$ python3 -q
>>> import numpy as np
>>> from numpy import linalg as LA
>>> np.set_printoptions(suppress=True, linewidth=120)
>>> mat = np.array([[3.0, 0.0, 0.0, 0.0, 0.0, 0.0, 0.0],
...     [0.0, 4.0, -2.0, -3.0, 0.0, 1.0, 3.0],
...     [0.0, -2.0, 7.0, 6.0, 0.0, -2.0, -6.0],
...     [0.0, -3.0, 6.0, 12.0, 0.0, -3.0, -9.0],
...     [0.0, 0.0, 0.0, 0.0, 3.0, 0.0, 0.0],
...     [0.0, 1.0, -2.0, -3.0, 0.0, 4.0, 3.0],
...     [0.0, 3.0, -6.0, -9.0, 0.0, 3.0, 12.0]])
>>> T = np.stack([mat, 3 * mat, mat[::-1]])
>>> np.round(LA.norm(T, axis=(1, 2)), 2)
array([27.98, 83.95, 27.98])
>>> np.einsum("bij,cij->bc", T, T)
array([[ 783., 2349.,  339.],
       [2349., 7047., 1017.],
       [ 339., 1017.,  783.]])
>>> LA.matrix_rank(T)
array([7, 7, 7])
>>> (T @ mat.T).shape
(3, 7, 7)
>>> w, V = LA.eigh(mat)
>>> x0 = np.array([2, 1, 0, 0, 0, 2, 0])
>>> np.round(V * np.maximum(w, 0) @ V.T, 2) + 0
array([[ 3.,  0.,  0.,  0.,  0.,  0.,  0.],
       [ 0.,  4., -2., -3.,  0.,  1.,  3.],
       [ 0., -2.,  7.,  6.,  0., -2., -6.],
       [ 0., -3.,  6., 12.,  0., -3., -9.],
       [ 0.,  0.,  0.,  0.,  3.,  0.,  0.],
       [ 0.,  1., -2., -3.,  0.,  4.,  3.],
       [ 0.,  3., -6., -9.,  0.,  3., 12.]])
>>> np.round(V * np.abs(w) @ V.T, 2) + 0
array([[ 3.,  0.,  0.,  0.,  0.,  0.,  0.],
       [ 0.,  4., -2., -3.,  0.,  1.,  3.],
       [ 0., -2.,  7.,  6.,  0., -2., -6.],
       [ 0., -3.,  6., 12.,  0., -3., -9.],
       [ 0.,  0.,  0.,  0.,  3.,  0.,  0.],
       [ 0.,  1., -2., -3.,  0.,  4.,  3.],
       [ 0.,  3., -6., -9.,  0.,  3., 12.]])
